$ ipython --no-banner

In [1]: import numpy as np

In [2]: np.set_printoptions(precision=2, suppress=True, linewidth=160)

In [3]: feats = np.maximum(np.array([[-2, -1],
   ...:     [0, 1],
   ...:     [-3, 1],
   ...:     [-3, 3],
   ...:     [3, -3],
   ...:     [1, -1],
   ...:     [2, 3],
   ...:     [-1, 0],
   ...:     [-3, 0],
   ...:     [-3, -2],
   ...:     [-3, -2],
   ...:     [-1, 2],
   ...:     [1, 1],
   ...:     [2, -3],
   ...:     [3, -3],
   ...:     [2, -3],
   ...:     [1, -2],
   ...:     [1, 1],
   ...:     [3, -2],
   ...:     [-3, 0],
   ...:     [0, -2],
   ...:     [0, 3],
   ...:     [-2, 2],
   ...:     [-2, -2],
   ...:     [-2, 3],
   ...:     [2, 2]]) @ np.array([[2, 1, 2], [0, 2, 0]]) + np.array([1, 1, -2]), 0)

In [4]: print(feats)
[[0 0 0]
 [1 3 0]
 [0 0 0]
 [0 4 0]
 [7 0 4]
 [3 0 0]
 [5 9 2]
 [0 0 0]
 [0 0 0]
 [0 0 0]
 [0 0 0]
 [0 4 0]
 [3 4 0]
 [5 0 2]
 [7 0 4]
 [5 0 2]
 [3 0 0]
 [3 4 0]
 [7 0 4]
 [0 0 0]
 [1 0 0]
 [1 7 0]
 [0 3 0]
 [0 0 0]
 [0 5 0]
 [5 7 2]]

In [5]: # rows 0 and 2 are equal

In [6]: C2 = np.cov(feats, rowvar=False)

In [7]: print(feats.std(axis=0))
[2.52 2.7  1.37]

In [8]: print(np.polyfit(feats[:, 0], feats[:, 1], 1))
[0.04 1.84]

In [9]: hat = feats @ np.linalg.solve(feats.T @ feats, feats.T)

In [10]: print(np.linalg.matrix_rank(np.eye(26) - hat))
23

In [11]: cen = feats - feats.mean(axis=0)

In [12]: left, sig, VT = np.linalg.svd(cen, full_matrices=False)

In [13]: print(np.searchsorted(np.cumsum(sig ** 2) / (sig ** 2).sum(), 0.9) + 1)
2

In [14]: print(np.abs(left[:, 0]).argmax())
4

In [15]: print(np.round(cen.mean(axis=0), 2) + 0)
[0. 0. 0.]

In [16]: print(round((sig ** 2).sum() ** 2 / (sig ** 4).sum(), 2))
2.06

In [17]: print(np.linalg.matrix_rank(cen))
3

In [18]: print(np.abs(VT[0]).argmax())
0

In [19]: dist = np.linalg.norm(feats[:, None] - feats[None], axis=-1)

In [20]: print(np.linalg.norm(feats, axis=1))
[ 0.    3.16  0.    4.    8.06  3.   10.49  0.    0.    0.    0.    4.    5.    5.39  8.06  5.39  3.    5.    8.06  0.    1.    7.07  3.    0.    5.    8.83]

In [21]: print(dist.mean(axis=1).argmax())
6

In [22]: print(np.linalg.norm(feats - feats.mean(axis=0), axis=1))
[2.99 1.76 2.99 3.09 6.13 2.24 7.73 2.99 2.99 2.99 2.99 3.09 2.37 3.65 6.13 3.65 2.24 2.37 6.13 2.99 2.37 5.26 2.53 2.99 3.83 5.95]

In [23]: print((dist + 1e9 * np.eye(26)).round(6).argmin(axis=1))
[ 2 22  0 11 14 16 25  0  0  0  0  3 17 15  4 13  5 12  4  0  0 24  1  0  3  6]

In [24]: data = np.load("w.npy")

In [25]: print(data)
[[ 5 -4  3]
 [-4  4 -4]
 [ 3 -4  5]]

In [26]: rng = np.random.default_rng(427)

In [27]: idx = rng.permutation(3)

In [28]: print(idx)
[0 2 1]

In [29]: out = data[idx][:, idx]

In [30]: print(out)
[[ 5  3 -4]
 [ 3  5 -4]
 [-4 -4  4]]

In [31]: print(np.trace(out))
14

In [32]: print(np.round(np.linalg.det(out), 2), round(float(np.linalg.det(data[idx])), 2))
0.0 0.0

In [33]: rk = np.linalg.matrix_rank(data)

In [34]: print(rk)
2

In [35]: ns = np.linalg.svd(data)[2][rk:].T

In [36]: print(ns @ ns.T)
[[0.17 0.33 0.17]
 [0.33 0.67 0.33]
 [0.17 0.33 0.17]]

In [37]: print(ns.shape)
(3, 1)

In [38]: print([int(np.linalg.matrix_rank(data[:, :j + 1])) for j in range(3)])
[1, 2, 2]

In [39]: M = np.load("dump.npy")

In [40]: print(M)
[[ 1.96 -1.69  1.51]
 [-2.35 -0.14  1.86]
 [-2.04 -2.06 -0.78]
 [ 0.1  -2.05 -2.18]
 [-1.15 -0.87 -2.63]
 [ 2.08  2.16  0.08]
 [-1.84  0.65  2.28]
 [ 2.28  1.6   1.12]
 [ 0.41  1.97 -2.23]
 [-0.05 -1.05 -2.81]
 [-2.1  -0.22 -2.13]
 [ 0.93  1.79 -2.22]
 [-0.53  0.85  2.83]
 [ 1.71 -2.24 -1.02]
 [ 2.26 -0.43 -1.93]
 [ 2.19  1.31 -1.58]
 [ 1.54  2.3  -1.16]
 [ 0.06  2.94 -0.62]
 [ 2.68  1.32  0.27]
 [-0.64  2.9   0.4 ]]

In [41]: left, sig, VT = np.linalg.svd(M, full_matrices=False)

In [42]: print(sig)
[8.61 8.18 6.24]

In [43]: print(np.cumsum(sig ** 2) / np.sum(sig ** 2))
[0.41 0.78 1.  ]

In [44]: Q, vecs = np.linalg.qr(M[:, :2])[0], np.linalg.qr(M[:, 2:])[0]

In [45]: sig = np.linalg.svd(Q.T @ vecs, compute_uv=False)

In [46]: print((sig > 0.9).sum())
0

In [47]: idx = rng.integers(0, 2, 4)

In [48]: m1 = np.triu((idx[:, None] == idx) & (rng.random((4, 4)) < 0.8), 1).astype(int)

In [49]: m1 += m1.T

In [50]: print(m1)
[[0 0 1 0]
 [0 0 0 1]
 [1 0 0 0]
 [0 1 0 0]]

In [51]: # columns are unit length and at right angles

In [52]: print(m1 @ np.ones(4))
[1. 1. 1. 1.]

In [53]: print(np.linalg.matrix_power(m1, 100))
[[1 0 0 0]
 [0 1 0 0]
 [0 0 1 0]
 [0 0 0 1]]

In [54]: print(np.linalg.matrix_power(m1, 2))
[[1 0 0 0]
 [0 1 0 0]
 [0 0 1 0]
 [0 0 0 1]]

In [55]: print(np.sort(np.abs(np.linalg.eigvals(m1)))[::-1])
[1. 1. 1. 1.]

In [56]: print(m1.sum(axis=1))
[1 1 1 1]

In [57]: p = np.eye(4)[3]

In [58]: for _ in range(5):
    ...:     p = p @ m1
    ...:     print(p.round(2))
    ...: 
[0. 1. 0. 0.]
[0. 0. 0. 1.]
[0. 1. 0. 0.]
[0. 0. 0. 1.]
[0. 1. 0. 0.]

In [59]: x0 = np.array([-4, 0, -7, 4])

In [60]: print(round(np.linalg.det(m1), 2))
1.0

In [61]: print([p for p in range(1, 25) if np.allclose(np.linalg.matrix_power(m1, p), np.eye(4))])
[2, 4, 6, 8, 10, 12, 14, 16, 18, 20, 22, 24]

In [62]: print(np.linalg.inv(m1))
[[0. 0. 1. 0.]
 [0. 0. 0. 1.]
 [1. 0. 0. 0.]
 [0. 1. 0. 0.]]

In [63]: print(m1.T @ (m1 @ x0))
[-4  0 -7  4]

In [64]: print(np.sort(np.abs(np.degrees(np.angle(np.linalg.eigvals(m1))))))
[  0.   0. 180. 180.]

In [65]: Q, vecs = np.linalg.qr(m1[:, :1])[0], np.linalg.qr(m1[:, 1:])[0]

In [66]: sig = np.linalg.svd(Q.T @ vecs, compute_uv=False)

In [67]: print(np.degrees(np.arccos(sig.clip(0, 1))))
[90.]

In [68]: print(round(float(np.linalg.norm(Q @ Q.T - vecs @ vecs.T, 2)), 2))
1.0

In [69]: print(np.round(np.linalg.eigvalsh(m1).min(), 2))
-1.0

In [70]: print(np.all(np.linalg.eigvalsh(m1) > 0))
False

In [71]: print([round(float(np.linalg.det(m1[:i, :i])), 2) + 0 for i in range(1, 5)])
[0.0, 0.0, 0.0, 1.0]

In [72]: print(round(float(np.trace(np.linalg.pinv(data) @ data)), 2))
2.0

In [73]: print(np.linalg.lstsq(data[:-1].T, data[-1])[2])
2

In [74]: print(data @ np.linalg.pinv(data) @ data)
[[ 5. -4.  3.]
 [-4.  4. -4.]
 [ 3. -4.  5.]]

In [75]: mat = np.loadtxt("run3.csv", delimiter=",")

In [76]: print(mat)
[[3. 3. 3. 3. 3. 3.]
 [2. 0. 2. 0. 2. 0.]
 [1. 2. 1. 2. 1. 2.]
 [3. 3. 3. 3. 3. 3.]
 [2. 0. 2. 0. 2. 0.]
 [1. 2. 1. 2. 1. 2.]]

In [77]: # row 3 repeats row 0

In [78]: x0 = np.array([0, 3, 2, 0, 1, 2])

In [79]: h = np.maximum(mat @ x0, 0)

In [80]: print(np.flatnonzero(h > 1e-9))
[0 1 2 3 4 5]

In [81]: print(np.maximum(mat @ (3 * x0), 0))
[72. 18. 39. 72. 18. 39.]

In [82]: print(h)
[24.  6. 13. 24.  6. 13.]

In [83]: out = np.c_[M[:, :1] @ np.array([[1]]), np.array([1, -2, -1, 0, -2, 0, -1, 1, -2, 0, 1, -1, 2, 0, 2, 1, -1, 1, -2, 1])]

In [84]: print(out)
[[ 1.96  1.  ]
 [-2.35 -2.  ]
 [-2.04 -1.  ]
 [ 0.1   0.  ]
 [-1.15 -2.  ]
 [ 2.08  0.  ]
 [-1.84 -1.  ]
 [ 2.28  1.  ]
 [ 0.41 -2.  ]
 [-0.05  0.  ]
 [-2.1   1.  ]
 [ 0.93 -1.  ]
 [-0.53  2.  ]
 [ 1.71  0.  ]
 [ 2.26  2.  ]
 [ 2.19  1.  ]
 [ 1.54 -1.  ]
 [ 0.06  1.  ]
 [ 2.68 -2.  ]
 [-0.64  1.  ]]

In [85]: print(np.linalg.matrix_rank(np.c_[M, out]))
4

In [86]: print(np.round(np.linalg.lstsq(M, out[:, 0])[0], 2) + 0)
[1. 0. 0.]

In [87]: print(np.linalg.norm(np.linalg.qr(M)[0].T @ out, axis=0) ** 2 / ((out ** 2).sum(axis=0) + 1e-12))
[1.   0.09]
